$ ipython --no-banner

In [1]: import numpy as np

In [2]: from numpy import linalg as LA

In [3]: np.set_printoptions(precision=2, suppress=True, linewidth=160)

In [4]: E = 5 * np.eye(8) + np.ones((8, 8))

In [5]: E
Out[5]: 
array([[6., 1., 1., 1., 1., 1., 1., 1.],
       [1., 6., 1., 1., 1., 1., 1., 1.],
       [1., 1., 6., 1., 1., 1., 1., 1.],
       [1., 1., 1., 6., 1., 1., 1., 1.],
       [1., 1., 1., 1., 6., 1., 1., 1.],
       [1., 1., 1., 1., 1., 6., 1., 1.],
       [1., 1., 1., 1., 1., 1., 6., 1.],
       [1., 1., 1., 1., 1., 1., 1., 6.]])

In [6]: # symmetric

In [7]: x0 = np.ones(8)

In [8]: for _ in range(7):
   ...:     x0 = E @ x0
   ...:     x0 /= LA.norm(x0)
   ...:     print(round(x0 @ E @ x0, 2))
   ...: 
13.0
13.0
13.0
13.0
13.0
13.0
13.0

In [9]: np.round(LA.eigvalsh(E)[-1], 2)
Out[9]: np.float64(13.0)

In [10]: r0 = np.array([0, 0, 2, 1, -2, 0, -1, 0])

In [11]: A2 = E + np.outer(r0, np.eye(8)[0])

In [12]: A2
Out[12]: 
array([[ 6.,  1.,  1.,  1.,  1.,  1.,  1.,  1.],
       [ 1.,  6.,  1.,  1.,  1.,  1.,  1.,  1.],
       [ 3.,  1.,  6.,  1.,  1.,  1.,  1.,  1.],
       [ 2.,  1.,  1.,  6.,  1.,  1.,  1.,  1.],
       [-1.,  1.,  1.,  1.,  6.,  1.,  1.,  1.],
       [ 1.,  1.,  1.,  1.,  1.,  6.,  1.,  1.],
       [ 0.,  1.,  1.,  1.,  1.,  1.,  6.,  1.],
       [ 1.,  1.,  1.,  1.,  1.,  1.,  1.,  6.]])

In [13]: data = np.load("block1.npy")

In [14]: data
Out[14]: 
array([[ 1,  0,  0,  0,  0],
       [-1,  1,  0,  0,  0],
       [-1,  1,  1,  0,  0],
       [ 3, -3,  1,  1,  0],
       [-3,  0,  2,  2,  1]])

In [15]: r0 = np.array([2, 3, 1, 0, 0])

In [16]: A2 = data + np.outer(r0, np.eye(5)[3])

In [17]: A2
Out[17]: 
array([[ 1.,  0.,  0.,  2.,  0.],
       [-1.,  1.,  0.,  3.,  0.],
       [-1.,  1.,  1.,  1.,  0.],
       [ 3., -3.,  1.,  1.,  0.],
       [-3.,  0.,  2.,  2.,  1.]])

In [18]: LA.matrix_rank(A2 - data)
Out[18]: np.int64(1)

In [19]: np.round(LA.det(A2) / LA.det(data), 2), np.round(1 + LA.solve(data, r0)[3], 2)
Out[19]: (np.float64(12.0), np.float64(12.0))

In [20]: x0 = np.array([3, 5, 3, 3, 2])

In [21]: target = data @ x0

In [22]: target
Out[22]: array([3, 2, 5, 0, 5])

In [23]: LA.solve(data, target)
Out[23]: array([3., 5., 3., 3., 2.])

In [24]: LA.solve(data.T, data[0])
Out[24]: array([1., 0., 0., 0., 0.])

In [25]: LA.solve(data, 3 * target)
Out[25]: array([ 9., 15.,  9.,  9.,  6.])

In [26]: LA.solve(data, target + data[:, 2])
Out[26]: array([3., 5., 4., 3., 2.])

In [27]: rng = np.random.default_rng(68742)

In [28]: A2 = data + rng.integers(-2, 3, (5, 2)) @ rng.integers(-2, 3, (2, 5))

In [29]: A2
Out[29]: 
array([[ 2, -2, -1, -2,  0],
       [-2,  3, -1, -6,  4],
       [-3,  5,  3,  4,  0],
       [ 4, -5, -1, -5,  2],
       [-2, -2,  2,  4, -1]])

In [30]: np.abs(A2 - data).sum(axis=1)
Out[30]: array([ 6, 14, 12, 13,  7])

In [31]: m1 = np.load("data.npy")

In [32]: m1
Out[32]: 
array([[-2, -2, -3, -1, -3,  0, -3,  1, -2],
       [-3,  2, -3,  3,  3, -3,  3,  1,  1],
       [ 0, -2,  1, -1,  2, -1,  2,  2,  2],
       [-2,  1,  3, -2, -2, -1, -2,  1, -3],
       [-1,  1,  0,  1,  3,  2,  1,  1, -1]])

In [33]: G = m1.T @ m1

In [34]: np.diag(G)
Out[34]: array([18, 14, 28, 16, 35, 15, 27,  8, 19])

In [35]: Uu, s, vt = LA.svd(m1, full_matrices=False)

In [36]: np.round(np.sqrt((s ** 2).sum()), 2), np.round(LA.norm(m1), 2)
Out[36]: (np.float64(13.42), np.float64(13.42))

In [37]: (s > 1e-8).sum()
Out[37]: np.int64(5)

In [38]: np.round(Uu.T @ m1 @ vt.T, 2) + 0
Out[38]: 
array([[9.29, 0.  , 0.  , 0.  , 0.  ],
       [0.  , 6.25, 0.  , 0.  , 0.  ],
       [0.  , 0.  , 4.98, 0.  , 0.  ],
       [0.  , 0.  , 0.  , 4.22, 0.  ],
       [0.  , 0.  , 0.  , 0.  , 3.46]])

In [39]: A2 = np.array([[3, 3, 0, 0, 1, 0, 0, 3, 1],
    ...:     [3, 2, 1, 1, 0, 2, 2, 3, 1],
    ...:     [3, 0, 1, 2, 2, 3, 2, 1, 0],
    ...:     [3, 0, 2, 1, 1, 0, 0, 1, 0],
    ...:     [3, 1, 0, 1, 3, 1, 2, 2, 3],
    ...:     [2, 1, 1, 3, 3, 3, 1, 3, 3],
    ...:     [0, 3, 1, 3, 2, 0, 0, 1, 3],
    ...:     [1, 3, 0, 3, 3, 1, 1, 0, 0],
    ...:     [1, 3, 3, 1, 3, 2, 3, 0, 3]])

In [40]: A = np.tril(A2)

In [41]: A
Out[41]: 
array([[3, 0, 0, 0, 0, 0, 0, 0, 0],
       [3, 2, 0, 0, 0, 0, 0, 0, 0],
       [3, 0, 1, 0, 0, 0, 0, 0, 0],
       [3, 0, 2, 1, 0, 0, 0, 0, 0],
       [3, 1, 0, 1, 3, 0, 0, 0, 0],
       [2, 1, 1, 3, 3, 3, 0, 0, 0],
       [0, 3, 1, 3, 2, 0, 0, 0, 0],
       [1, 3, 0, 3, 3, 1, 1, 0, 0],
       [1, 3, 3, 1, 3, 2, 3, 0, 3]])

In [42]: # triangular

In [43]: Uu, s, vt = LA.svd(A)

In [44]: evecs = vt[:(s > 1e-8).sum()]

In [45]: x0 = A[7] + 2 * A[8] + rng.integers(2) * np.eye(9)[3]

In [46]: x0
Out[46]: array([3., 9., 6., 5., 9., 5., 7., 0., 6.])

In [47]: np.allclose(evecs.T @ evecs @ x0, x0)
Out[47]: True

In [48]: np.round(evecs.T @ evecs, 2) + 0
Out[48]: 
array([[1., 0., 0., 0., 0., 0., 0., 0., 0.],
       [0., 1., 0., 0., 0., 0., 0., 0., 0.],
       [0., 0., 1., 0., 0., 0., 0., 0., 0.],
       [0., 0., 0., 1., 0., 0., 0., 0., 0.],
       [0., 0., 0., 0., 1., 0., 0., 0., 0.],
       [0., 0., 0., 0., 0., 1., 0., 0., 0.],
       [0., 0., 0., 0., 0., 0., 1., 0., 0.],
       [0., 0., 0., 0., 0., 0., 0., 0., 0.],
       [0., 0., 0., 0., 0., 0., 0., 0., 1.]])

In [49]: LA.matrix_rank(np.vstack([A, x0]))
Out[49]: np.int64(8)

In [50]: A2 = A + rng.integers(-2, 3, (9, 8)) @ rng.integers(-2, 3, (8, 9))

In [51]: A2
Out[51]: 
array([[  2,  -4,   4,  -4,   4,  -3,   8,   7,   8],
       [ 13,  -4,   2,  -6,   8, -14,   4,  -4,   4],
       [ 16,  -2,   2,  -5,  -5,   2,   9, -14,  -2],
       [ 10,   0,   5,   0,   3,  -6,   7,  -7,   2],
       [  2,   5,  -2,  -1,   2,   7,   0,  -4,   0],
       [  7,  -6,   7,  -5,  13,   1,  15,  -1,  14],
       [ 10,   3,   3,   3,   8, -10,   0, -13,  -2],
       [  5,   2,   2,   6,   4,   6,   7,  -2,   9],
       [ -3,   4,   6,   2,   3,   0,   1,   2,  -1]])

In [52]: LA.matrix_rank(A2 - A, tol=1e-8)
Out[52]: np.int64(8)

In [53]: A2 - A
Out[53]: 
array([[ -1,  -4,   4,  -4,   4,  -3,   8,   7,   8],
       [ 10,  -6,   2,  -6,   8, -14,   4,  -4,   4],
       [ 13,  -2,   1,  -5,  -5,   2,   9, -14,  -2],
       [  7,   0,   3,  -1,   3,  -6,   7,  -7,   2],
       [ -1,   4,  -2,  -2,  -1,   7,   0,  -4,   0],
       [  5,  -7,   6,  -8,  10,  -2,  15,  -1,  14],
       [ 10,   0,   2,   0,   6, -10,   0, -13,  -2],
       [  4,  -1,   2,   3,   1,   5,   6,  -2,   9],
       [ -4,   1,   3,   1,   0,  -2,  -2,   2,  -4]])

In [54]: np.round(LA.svd(A2 - A, compute_uv=False), 2) + 0
Out[54]: array([39.85, 26.58, 20.23,  9.29,  6.78,  6.32,  2.97,  1.17,  0.  ])

In [55]: r0, r1 = A[8], A[4]

In [56]: r0 @ r0
Out[56]: np.int64(51)

In [57]: r0 @ r1
Out[57]: np.int64(16)

In [58]: p = (r0 @ r1) / (r0 @ r0) * r0

In [59]: np.round((r1 - p) @ r0, 2)
Out[59]: np.float64(0.0)

In [60]: LA.matrix_rank(np.outer(r0, r1))
Out[60]: np.int64(1)

In [61]: p
Out[61]: array([0.31, 0.94, 0.94, 0.31, 0.94, 0.63, 0.94, 0.  , 0.94])

In [62]: np.outer(r0, r1)
Out[62]: 
array([[3, 1, 0, 1, 3, 0, 0, 0, 0],
       [9, 3, 0, 3, 9, 0, 0, 0, 0],
       [9, 3, 0, 3, 9, 0, 0, 0, 0],
       [3, 1, 0, 1, 3, 0, 0, 0, 0],
       [9, 3, 0, 3, 9, 0, 0, 0, 0],
       [6, 2, 0, 2, 6, 0, 0, 0, 0],
       [9, 3, 0, 3, 9, 0, 0, 0, 0],
       [0, 0, 0, 0, 0, 0, 0, 0, 0],
       [9, 3, 0, 3, 9, 0, 0, 0, 0]])

In [63]: G = A.T @ A

In [64]: G
Out[64]: 
array([[51, 17, 14, 16, 21,  9,  4,  0,  3],
       [17, 33, 13, 25, 30, 12, 12,  0,  9],
       [14, 13, 16, 11, 14,  9,  9,  0,  9],
       [16, 25, 11, 30, 30, 14,  6,  0,  3],
       [21, 30, 14, 30, 40, 18, 12,  0,  9],
       [ 9, 12,  9, 14, 18, 14,  7,  0,  6],
       [ 4, 12,  9,  6, 12,  7, 10,  0,  9],
       [ 0,  0,  0,  0,  0,  0,  0,  0,  0],
       [ 3,  9,  9,  3,  9,  6,  9,  0,  9]])

In [65]: LA.svd(A, compute_uv=False) ** 2
Out[65]: array([128.6 ,  36.07,  19.63,   9.43,   5.85,   2.75,   0.58,   0.07,   0.  ])

In [66]: np.allclose(G, G.T)
Out[66]: True

In [67]: (A @ A.T).shape
Out[67]: (9, 9)

In [68]: r = LA.matrix_rank(A)

In [69]: r
Out[69]: np.int64(8)

In [70]: ns = LA.svd(A)[2][r:].T

In [71]: A @ ns
Out[71]: 
array([[0.],
       [0.],
       [0.],
       [0.],
       [0.],
       [0.],
       [0.],
       [0.],
       [0.]])

In [72]: np.allclose(A @ ns, 0)
Out[72]: True

In [73]: [int(LA.matrix_rank(A[:, :j + 1])) for j in range(9)]
Out[73]: [1, 2, 3, 4, 5, 6, 7, 7, 8]

In [74]: ns.shape
Out[74]: (9, 1)

In [75]: ns[:, 0] / ns[np.abs(ns[:, 0]).round(6).argmax(), 0]
Out[75]: array([0., 0., 0., 0., 0., 0., 0., 1., 0.])

In [76]: A2 = np.array([[-2, 0, 3, 1, 1, 1, -3, 1],
    ...:     [-3, 0, -2, 1, 2, 1, -3, 3],
    ...:     [1, 0, 1, 3, 3, -3, -1, 2]])

In [77]: J = A2.T @ A2

In [78]: J
Out[78]: 
array([[ 14,   0,   1,  -2,  -5,  -8,  14,  -9],
       [  0,   0,   0,   0,   0,   0,   0,   0],
       [  1,   0,  14,   4,   2,  -2,  -4,  -1],
       [ -2,   0,   4,  11,  12,  -7,  -9,  10],
       [ -5,   0,   2,  12,  14,  -6, -12,  13],
       [ -8,   0,  -2,  -7,  -6,  11,  -3,  -2],
       [ 14,   0,  -4,  -9, -12,  -3,  19, -14],
       [ -9,   0,  -1,  10,  13,  -2, -14,  14]])

In [79]: # rank 3

In [80]: idx = rng.permutation(8)

In [81]: idx
Out[81]: array([0, 7, 2, 6, 4, 5, 1, 3])

In [82]: A2 = J[idx][:, idx]

In [83]: np.trace(A2)
Out[83]: np.int64(97)

In [84]: np.allclose(A2, J)
Out[84]: False

In [85]: round(LA.det(A2), 2), round(float(LA.det(J[idx])), 2)
Out[85]: (np.float64(0.0), 0.0)

In [86]: A2
Out[86]: 
array([[ 14,  -9,   1,  14,  -5,  -8,   0,  -2],
       [ -9,  14,  -1, -14,  13,  -2,   0,  10],
       [  1,  -1,  14,  -4,   2,  -2,   0,   4],
       [ 14, -14,  -4,  19, -12,  -3,   0,  -9],
       [ -5,  13,   2, -12,  14,  -6,   0,  12],
       [ -8,  -2,  -2,  -3,  -6,  11,   0,  -7],
       [  0,   0,   0,   0,   0,   0,   0,   0],
       [ -2,  10,   4,  -9,  12,  -7,   0,  11]])

In [87]: np.round(np.sort(np.abs(LA.eigvals(A2))), 2) + 0
Out[87]: array([ 0.  ,  0.  ,  0.  ,  0.  ,  0.  , 14.42, 26.17, 56.41])
